$ ipython --no-banner

In [1]: import numpy as np

In [2]: np.set_printoptions(suppress=True, linewidth=100)

In [3]: rnd = lambda a: np.round(a, 2) + 0

In [4]: F = np.load("sample13.npy")

In [5]: print(F)
[[ 0  0 -2  0]
 [-2  0 -3  0]
 [ 0  0  0  3]
 [ 0  0  0  0]
 [ 0  0 -1  0]
 [ 2  0  0  0]
 [ 0  0  0  3]]

In [6]: np.allclose(F[:-1].T @ np.linalg.lstsq(F[:-1].T, F[-1])[0], F[-1])
Out[6]: True

In [7]: rnd(np.trace(np.linalg.pinv(F) @ F))
Out[7]: np.float64(3.0)

In [8]: np.linalg.inv(F)
LinAlgError: Last 2 dimensions of the array must be square


In [9]: W1 = np.array([[0, 1, -1, 1, 0, -2],
   ...:     [-1, 2, 2, 1, 1, -1],
   ...:     [-2, -1, -2, -2, 2, -2],
   ...:     [-1, 2, 1, 1, -1, -2]])

In [10]: beta = np.array([0, 1, 2, 1, 0, 2])

In [11]: hid = np.maximum(F @ W1 + beta, 0)

In [12]: np.linalg.matrix_rank(hid)
Out[12]: np.int64(5)

In [13]: (hid > 0).astype(int)
Out[13]: 
array([[1, 1, 1, 1, 0, 1],
       [1, 1, 1, 1, 0, 1],
       [0, 1, 1, 1, 0, 0],
       [0, 1, 1, 1, 0, 1],
       [1, 1, 1, 1, 0, 1],
       [0, 1, 0, 1, 0, 0],
       [0, 1, 1, 1, 0, 0]])

In [14]: rnd((hid > 0).mean(axis=0))
Out[14]: array([0.43, 1.  , 0.86, 1.  , 0.  , 0.57])

In [15]: basis = np.array([[-7, 1], [5, 8], [-5, -2], [-4, -7], [3, -4], [8, 4]])

In [16]: hid @ basis
Out[16]: 
array([[-15,   5],
       [ -6,  15],
       [ -6,  18],
       [  7,   5],
       [ -4,   5],
       [  3,   3],
       [ -6,  18]])

In [17]: W1 @ basis
Out[17]: 
array([[-10,  -5],
       [ -2,  -4],
       [ 17,  -8],
       [-11,   2]])

In [18]: (hid @ basis).round(6).argmax(axis=1)
Out[18]: array([1, 1, 1, 0, 1, 0, 1])
